% python3 -q
>>> import numpy as np
>>> import numpy.linalg as la
>>> np.set_printoptions(precision=2, suppress=True, linewidth=120)
>>> X = np.tril(np.array([[-6, 9, -7, -8, -4, -7, 6, 8],
...     [-2, 1, -2, 8, 0, 3, -5, 6],
...     [5, 3, 4, -7, -3, -3, 1, -8],
...     [2, 1, -1, -6, 5, 3, -5, 6],
...     [9, 7, -4, -7, 8, 3, 9, -8],
...     [-8, -4, -2, 0, -3, 6, 9, -9],
...     [3, -2, 9, -7, 0, 6, -4, 9],
...     [5, -1, -8, -4, 0, -1, -8, -3]]), -1) + np.eye(8, dtype=int)
>>> X
array([[ 1,  0,  0,  0,  0,  0,  0,  0],
       [-2,  1,  0,  0,  0,  0,  0,  0],
       [ 5,  3,  1,  0,  0,  0,  0,  0],
       [ 2,  1, -1,  1,  0,  0,  0,  0],
       [ 9,  7, -4, -7,  1,  0,  0,  0],
       [-8, -4, -2,  0, -3,  1,  0,  0],
       [ 3, -2,  9, -7,  0,  6,  1,  0],
       [ 5, -1, -8, -4,  0, -1, -8,  1]])
>>> th = np.radians(135)
>>> R = np.eye(8)
>>> R[5, 5] = R[6, 6] = np.cos(th)
>>> R[5, 6], R[6, 5] = -np.sin(th), np.sin(th)
>>> R
array([[ 1.  ,  0.  ,  0.  ,  0.  ,  0.  ,  0.  ,  0.  ,  0.  ],
       [ 0.  ,  1.  ,  0.  ,  0.  ,  0.  ,  0.  ,  0.  ,  0.  ],
       [ 0.  ,  0.  ,  1.  ,  0.  ,  0.  ,  0.  ,  0.  ,  0.  ],
       [ 0.  ,  0.  ,  0.  ,  1.  ,  0.  ,  0.  ,  0.  ,  0.  ],
       [ 0.  ,  0.  ,  0.  ,  0.  ,  1.  ,  0.  ,  0.  ,  0.  ],
       [ 0.  ,  0.  ,  0.  ,  0.  ,  0.  , -0.71, -0.71,  0.  ],
       [ 0.  ,  0.  ,  0.  ,  0.  ,  0.  ,  0.71, -0.71,  0.  ],
       [ 0.  ,  0.  ,  0.  ,  0.  ,  0.  ,  0.  ,  0.  ,  1.  ]])
>>> A2 = X @ R.T
>>> np.round(la.svd(X, compute_uv=False), 2) + 0, np.round(la.svd(A2, compute_uv=False), 2) + 0
(array([18.48, 14.72,  9.74,  5.56,  1.92,  1.45,  0.63,  0.  ]), array([18.48, 14.72,  9.74,  5.56,  1.92,  1.45,  0.63,  0.  ]))
>>> np.allclose(X @ X.T, A2 @ A2.T)
True
>>> np.abs(A2 - X).max(axis=0)
array([ 0.  ,  0.  ,  0.  ,  0.  ,  0.  , 10.95, 12.95,  0.  ])
>>> np.round(la.det(R), 2), round(np.trace(R), 2)
(np.float64(1.0), np.float64(4.59))
>>> A2
array([[ 1.  ,  0.  ,  0.  ,  0.  ,  0.  ,  0.  ,  0.  ,  0.  ],
       [-2.  ,  1.  ,  0.  ,  0.  ,  0.  ,  0.  ,  0.  ,  0.  ],
       [ 5.  ,  3.  ,  1.  ,  0.  ,  0.  ,  0.  ,  0.  ,  0.  ],
       [ 2.  ,  1.  , -1.  ,  1.  ,  0.  ,  0.  ,  0.  ,  0.  ],
       [ 9.  ,  7.  , -4.  , -7.  ,  1.  ,  0.  ,  0.  ,  0.  ],
       [-8.  , -4.  , -2.  ,  0.  , -3.  , -0.71,  0.71,  0.  ],
       [ 3.  , -2.  ,  9.  , -7.  ,  0.  , -4.95,  3.54,  0.  ],
       [ 5.  , -1.  , -8.  , -4.  ,  0.  ,  6.36,  4.95,  1.  ]])
>>> np.allclose(la.norm(X, axis=1), la.norm(A2, axis=1))
True
>>> rng = np.random.default_rng(557807)
>>> lab = rng.permutation(8)
>>> lab
array([0, 5, 4, 2, 3, 7, 1, 6])
>>> A2 = X[lab][:, lab]
>>> A2
array([[ 1,  0,  0,  0,  0,  0,  0,  0],
       [-8,  1, -3, -2,  0,  0, -4,  0],
       [ 9,  0,  1, -4, -7,  0,  7,  0],
       [ 5,  0,  0,  1,  0,  0,  3,  0],
       [ 2,  0,  0, -1,  1,  0,  1,  0],
       [ 5, -1,  0, -8, -4,  1, -1, -8],
       [-2,  0,  0,  0,  0,  0,  1,  0],
       [ 3,  6,  0,  9, -7,  0, -2,  1]])
>>> np.sort(np.abs(la.eigvals(A2)))
array([1., 1., 1., 1., 1., 1., 1., 1.])
>>> np.diag(A2)
array([1, 1, 1, 1, 1, 1, 1, 1])
>>> la.matrix_rank(X)
np.int64(8)
>>> np.count_nonzero(X)
np.int64(33)
>>> X.shape
(8, 8)
>>> X.sum(axis=0)
array([ 15,   5,  -5, -17,  -2,   6,  -7,   1])
>>> X[:, 8]
Traceback (most recent call last):
  File "<python-input-28>", line 1, in <module>
    X[:, 8]
    ~^^^^^^
IndexError: index 8 is out of bounds for axis 1 with size 8
>>> A2 = np.array([[4, 5], [2, 0], [7, 0], [3, 0], [6, 8], [1, 7], [8, 7], [1, 7]])
>>> la.matrix_rank(np.vstack([X, A2.T]))
np.int64(8)
>>> np.einsum("ij,ij->i", X, X)
array([  1,   5,  35,   7, 196,  94, 180, 172])
>>> np.vstack([X, A2.T]).shape
(10, 8)
>>> A2.T @ X.T
array([[   4,   -6,   33,    6,    7,  -71,   64, -114],
       [   5,  -10,   25,   10,   53,  -57,   64,  -31]])
>>> A2 @ X
Traceback (most recent call last):
  File "<python-input-34>", line 1, in <module>
    A2 @ X
    ~~~^~~
ValueError: matmul: Input operand 1 has a mismatch in its core dimension 0, with gufunc signature (n?,k),(k,m?)->(n?,m?) (size 8 is different from 2)
>>> np.einsum("ik,kj->ji", X, A2)
array([[   4,   -6,   33,    6,    7,  -71,   64, -114],
       [   5,  -10,   25,   10,   53,  -57,   64,  -31]])
>>> np.einsum("ik,kj->ij", X, A2)
array([[   4,    5],
       [  -6,  -10],
       [  33,   25],
       [   6,   10],
       [   7,   53],
       [ -71,  -57],
       [  64,   64],
       [-114,  -31]])
>>> u = np.array([-1, -2, -1, 2, -2, 1, 1]) + 0.5
>>> K = np.outer(u, u) / (u @ u)
>>> K
array([[ 0.02,  0.05,  0.02, -0.08,  0.05, -0.05, -0.05],
       [ 0.05,  0.14,  0.05, -0.24,  0.14, -0.14, -0.14],
       [ 0.02,  0.05,  0.02, -0.08,  0.05, -0.05, -0.05],
       [-0.08, -0.24, -0.08,  0.4 , -0.24,  0.24,  0.24],
       [ 0.05,  0.14,  0.05, -0.24,  0.14, -0.14, -0.14],
       [-0.05, -0.14, -0.05,  0.24, -0.14,  0.14,  0.14],
       [-0.05, -0.14, -0.05,  0.24, -0.14,  0.14,  0.14]])
>>> # rows and columns are dependent
>>> np.allclose(K[:-1].T @ la.lstsq(K[:-1].T, K[-1])[0], K[-1])
True
>>> np.abs(np.diag(la.qr(K)[1])) > 1e-9
array([ True, False, False, False, False, False, False])
>>> np.unique(K.round(6), axis=0).shape
(4, 7)
>>> vec = np.array([5, 3, 5, 2, 5, 5, 2])
>>> la.eigvalsh(2 * K - np.eye(7))
array([-1., -1., -1., -1., -1., -1.,  1.])
>>> round(np.trace(K), 2)
np.float64(1.0)
>>> round((vec - K @ vec) @ (K @ vec), 2)
np.float64(0.0)
>>> K @ vec
array([ 0.05,  0.14,  0.05, -0.24,  0.14, -0.14, -0.14])
>>> np.allclose(K, K.T)
True
>>> la.matrix_power(K, 2)
array([[ 0.02,  0.05,  0.02, -0.08,  0.05, -0.05, -0.05],
       [ 0.05,  0.14,  0.05, -0.24,  0.14, -0.14, -0.14],
       [ 0.02,  0.05,  0.02, -0.08,  0.05, -0.05, -0.05],
       [-0.08, -0.24, -0.08,  0.4 , -0.24,  0.24,  0.24],
       [ 0.05,  0.14,  0.05, -0.24,  0.14, -0.14, -0.14],
       [-0.05, -0.14, -0.05,  0.24, -0.14,  0.14,  0.14],
       [-0.05, -0.14, -0.05,  0.24, -0.14,  0.14,  0.14]])
>>> assert K == K.T
Traceback (most recent call last):
  File "<python-input-51>", line 1, in <module>
    assert K == K.T
           ^^^^^^^^
ValueError: The truth value of an array with more than one element is ambiguous. Use a.any() or a.all()
>>> np.allclose(K @ K.T, K.T @ K)
True
>>> np.round(np.sort(np.abs(la.eigvals(K))), 2) + 0
array([0., 0., 0., 0., 0., 0., 1.])
>>> A = np.array([[0, 3, 2, 1, -2],
...     [0, -1, 2, 1, 3],
...     [-3, -3, 0, -1, -2],
...     [2, 0, 1, -1, 0],
...     [-3, -1, 1, 1, -1]])
>>> proj = np.triu(np.array([[1, 2, 1, 0, 2],
...     [-1, 0, -2, 3, 1],
...     [1, -1, 1, -2, -2],
...     [-1, 1, -2, -1, 3],
...     [1, -3, 3, -3, -1]]), 1) + np.eye(5)
>>> A2 = proj @ A @ la.inv(proj)
>>> np.poly(A2)
array([  1.,   3.,  13.,  66., -16.,  33.])
>>> A2
array([[ -9.,  14.,  45.,  52., -62.],
       [  9., -14., -31., -19.,  -3.],
       [ -1.,   1.,  -1.,  -6.,  17.],
       [ -7.,  11.,  33.,  35., -39.],
       [ -3.,   5.,  14.,  14., -14.]])
>>> proj @ A - A @ proj
array([[-9., -7., 12., -2.,  0.],
       [ 9.,  5.,  2.,  7.,  5.],
       [ 2.,  8., -7.,  9., 14.],
       [-9., -7.,  1.,  5., -2.],
       [ 0.,  6.,  1.,  5.,  6.]])
>>> round(float(la.det(A2)), 2)
-33.0
